$ python3 -q
>>> import numpy as np
>>> np.set_printoptions(precision=2, suppress=True, linewidth=200)
>>> W0 = np.load("x.npy")
>>> W0
array([[ 0.97,  1.35,  1.2 , -2.19],
       [-1.11, -1.58, -1.09,  2.02],
       [ 1.47,  2.35, -0.62,  0.95],
       [ 1.04,  1.47,  1.15, -2.11],
       [ 1.57,  2.47, -0.38,  0.52],
       [-1.56, -2.46,  0.41, -0.59],
       [ 1.57,  2.38,  0.39, -0.83],
       [-0.84, -1.46,  1.26, -2.14],
       [-0.89, -1.22, -1.25,  2.27],
       [-0.41, -0.46, -1.44,  2.56],
       [-1.29, -2.11,  0.89, -1.44],
       [-1.39, -2.24,  0.76, -1.21],
       [-0.58, -0.72, -1.39,  2.49],
       [-0.35, -0.71,  1.44, -2.51],
       [-1.43, -2.13, -0.71,  1.38],
       [ 0.53,  0.65,  1.4 , -2.52],
       [ 1.28,  2.08, -0.91,  1.49],
       [ 0.96,  1.34,  1.2 , -2.2 ],
       [ 1.45,  2.16,  0.68, -1.32],
       [ 1.63,  2.51,  0.05, -0.24],
       [-0.81, -1.4 ,  1.28, -2.18],
       [-0.29, -0.27, -1.46,  2.59],
       [ 1.43,  2.13,  0.71, -1.38],
       [ 1.56,  2.47, -0.4 ,  0.56],
       [-0.67, -1.19,  1.35, -2.31],
       [-0.6 , -1.1 ,  1.37, -2.36],
       [ 1.37,  2.02,  0.81, -1.54]])
>>> # rank 2
>>> print(np.argsort(-np.linalg.norm(W0, axis=0).round(6), kind="stable")[:3])
[3 1 0]
>>> [round(float(x), 2) for x in np.linalg.svd(W0, compute_uv=False)[:3]]
[11.44, 10.59, 0.0]
>>> np.linalg.cond(W0) > 100
np.True_
>>> C = W0[[17, 0]].astype(float)
>>> for _ in range(3):
...     labels = np.linalg.norm(W0[:, None] - C, axis=-1).argmin(axis=1)
...     C = np.array([W0[labels == j].mean(axis=0) for j in range(2)])
... 
>>> labels
array([1, 0, 1, 1, 1, 0, 1, 0, 1, 1, 0, 0, 1, 0, 0, 0, 1, 1, 1, 1, 0, 1, 1, 1, 0, 0, 1])
>>> np.abs(C[1] - C[0]).argmax()
np.int64(1)
>>> C[1] - C[0]
array([ 1.75,  2.81, -0.86,  1.36])
>>> C
array([[-0.87, -1.43,  0.76, -1.26],
       [ 0.88,  1.38, -0.1 ,  0.1 ]])
>>> Xs = W0 - W0.mean(axis=0)
>>> left, sig, Vh = np.linalg.svd(Xs, full_matrices=False)
>>> np.round(Xs.mean(axis=0), 2) + 0
array([0., 0., 0., 0.])
>>> Vh[0] * np.sign(Vh[0, np.abs(Vh[0]).argmax()])
array([ 0.47,  0.7 ,  0.24, -0.47])
>>> sig.round(2) + 0
array([11.08, 10.52,  0.  ,  0.  ])
>>> W0 @ np.linalg.pinv(W0) @ W0
array([[ 0.97,  1.35,  1.2 , -2.19],
       [-1.11, -1.58, -1.09,  2.02],
       [ 1.47,  2.35, -0.62,  0.95],
       [ 1.04,  1.47,  1.15, -2.11],
       [ 1.57,  2.47, -0.38,  0.52],
       [-1.56, -2.46,  0.41, -0.59],
       [ 1.57,  2.38,  0.39, -0.83],
       [-0.84, -1.46,  1.26, -2.14],
       [-0.89, -1.22, -1.25,  2.27],
       [-0.41, -0.46, -1.44,  2.56],
       [-1.29, -2.11,  0.89, -1.44],
       [-1.39, -2.24,  0.76, -1.21],
       [-0.58, -0.72, -1.39,  2.49],
       [-0.35, -0.71,  1.44, -2.51],
       [-1.43, -2.13, -0.71,  1.38],
       [ 0.53,  0.65,  1.4 , -2.52],
       [ 1.28,  2.08, -0.91,  1.49],
       [ 0.96,  1.34,  1.2 , -2.2 ],
       [ 1.45,  2.16,  0.68, -1.32],
       [ 1.63,  2.51,  0.05, -0.24],
       [-0.81, -1.4 ,  1.28, -2.18],
       [-0.29, -0.27, -1.46,  2.59],
       [ 1.43,  2.13,  0.71, -1.38],
       [ 1.56,  2.47, -0.4 ,  0.56],
       [-0.67, -1.19,  1.35, -2.31],
       [-0.6 , -1.1 ,  1.37, -2.36],
       [ 1.37,  2.02,  0.81, -1.54]])
>>> print(np.unique(W0.round(6), axis=0).shape)
(27, 4)
>>> np.allclose(W0[:-1].T @ np.linalg.lstsq(W0[:-1].T, W0[-1])[0], W0[-1])
True
>>> rank = np.linalg.matrix_rank(W0)
>>> rank
np.int64(2)
>>> ns = np.linalg.svd(W0)[2][rank:].T
>>> ns.shape
(4, 2)
>>> np.allclose(W0 @ ns, 0)
True
>>> [int(np.linalg.matrix_rank(W0[:, :j + 1])) for j in range(4)]
[1, 2, 2, 2]
>>> O, _ = np.linalg.qr(np.array([[0.9, -0.3, -0.2, 0.1, -0.6, -0.7, 1.5],
...     [0.8, -0.1, -1.1, 1.2, -0.7, 1.1, 0.1],
...     [-0.1, 0.9, -0.8, 0.8, 0.4, -0.2, 0.2],
...     [0.2, -1.0, 1.0, -0.2, -0.7, 0.3, -2.5],
...     [0.6, 0.9, -0.6, -1.8, 0.4, 0.1, -0.3],
...     [-0.3, 1.1, 0.1, -1.3, -0.6, -1.2, -0.4],
...     [-1.0, 0.1, -0.2, 2.2, -0.1, 2.0, 0.7]]))
>>> F = O[:, :5]
>>> F
array([[-0.52,  0.07, -0.01, -0.56,  0.11],
       [-0.47, -0.02,  0.61, -0.05, -0.55],
       [ 0.06, -0.45,  0.25, -0.5 ,  0.54],
       [-0.12,  0.49, -0.39, -0.36, -0.09],
       [-0.35, -0.51, -0.13,  0.36,  0.06],
       [ 0.17, -0.53, -0.45, -0.35, -0.58],
       [ 0.58,  0.04,  0.43, -0.24, -0.21]])
>>> # keeps lengths
>>> np.linalg.norm(F, axis=0)
array([1., 1., 1., 1., 1.])
>>> round(F[:, 1] @ F[:, 3], 2)
np.float64(0.0)
>>> print(F @ F.T)
[[ 0.6   0.2   0.27  0.29 -0.04  0.01 -0.2 ]
 [ 0.2   0.9  -0.14 -0.13  0.05 -0.01  0.12]
 [ 0.27 -0.14  0.82 -0.2   0.03 -0.01  0.13]
 [ 0.29 -0.13 -0.2   0.55 -0.3   0.07 -0.11]
 [-0.04  0.05  0.03 -0.3   0.53  0.11 -0.38]
 [ 0.01 -0.01 -0.01  0.07  0.11  0.97  0.09]
 [-0.2   0.12  0.13 -0.11 -0.38  0.09  0.63]]
>>> gram = np.cov(W0, rowvar=False)
>>> print(np.median(W0, axis=0))
[-0.29 -0.27  0.68 -1.21]
>>> gram
array([[ 1.36,  2.09,  0.06, -0.23],
       [ 2.09,  3.24, -0.03, -0.13],
       [ 0.06, -0.03,  1.07, -1.88],
       [-0.23, -0.13, -1.88,  3.32]])
>>> gram.shape
(4, 4)
>>> def softmax(z):
...     e = np.exp(z - z.max(axis=-1, keepdims=True))
...     return e / e.sum(axis=-1, keepdims=True)
... 
>>> print(softmax(F[6]))
[0.3  0.17 0.26 0.13 0.14]
>>> att = F @ F.T / np.sqrt(5)
>>> softmax(att)[6] @ F
array([-0.05, -0.13,  0.07, -0.25, -0.11])
>>> softmax(att).round(6).argmax(axis=1)
array([0, 1, 2, 3, 4, 5, 6])
>>> print(softmax(att))
[[0.17 0.14 0.15 0.15 0.13 0.13 0.12]
 [0.15 0.2  0.12 0.13 0.14 0.13 0.14]
 [0.15 0.13 0.19 0.12 0.14 0.13 0.14]
 [0.16 0.13 0.13 0.18 0.12 0.14 0.13]
 [0.14 0.14 0.14 0.12 0.18 0.15 0.12]
 [0.13 0.13 0.13 0.13 0.14 0.2  0.14]
 [0.13 0.15 0.15 0.13 0.12 0.14 0.18]]
>>> M = np.loadtxt("layer17.csv", delimiter=",")
>>> print(M)
[[-0.56 -0.64  0.53]
 [ 0.3  -0.75 -0.59]
 [ 0.77 -0.17  0.61]]
>>> rng = np.random.default_rng(946943)
>>> out = M + rng.integers(-2, 3, (3, 1)) @ rng.integers(-2, 3, (1, 3))
>>> out
array([[-2.56, -4.64,  0.53],
       [ 2.3 ,  3.25, -0.59],
       [-0.23, -2.17,  0.61]])
>>> out - M
array([[-2., -4.,  0.],
       [ 2.,  4.,  0.],
       [-1., -2.,  0.]])
>>> np.linalg.matrix_rank(out - M, tol=1e-8)
np.int64(1)
>>> np.diff(M, axis=0)
array([[ 0.86, -0.11, -1.12],
       [ 0.47,  0.58,  1.2 ]])
>>> M.mean(axis=0)
array([ 0.17, -0.52,  0.18])
>>> M.sum(axis=0)
array([ 0.52, -1.56,  0.55])
>>> round(float(np.linalg.norm(M)), 2)
1.73
>>> M.shape
(3, 3)
>>> round(np.abs(M).max(), 2)
np.float64(0.77)
>>> M.sum(axis=1)
array([-0.67, -1.04,  1.21])
>>> feats = np.array([[1.0, 1.0, -1.0, 1.0],
...     [3.0, 5.0, -3.0, 0.0],
...     [5.0, 7.0, -5.0, 1.0],
...     [2.0, 4.0, -4.0, 3.0]])
>>> vec = np.array([2, 1, 2, 0])
>>> target = feats @ vec
>>> target
array([1., 5., 7., 0.])
>>> print(np.round(np.linalg.solve(feats, target), 2) + 0)
[2. 1. 2. 0.]
>>> np.round(np.linalg.solve(feats, feats[:, 1]), 2) + 0
array([0., 1., 0., 0.])
>>> np.round(np.linalg.solve(feats, -2 * target), 2) + 0
array([-4., -2., -4.,  0.])
>>> np.round(np.linalg.solve(feats.T, feats[1]), 2) + 0
array([0., 1., 0., 0.])
>>> print(np.round(np.linalg.solve(feats, target + feats[:, 2]), 2) + 0)
[2. 1. 3. 0.]
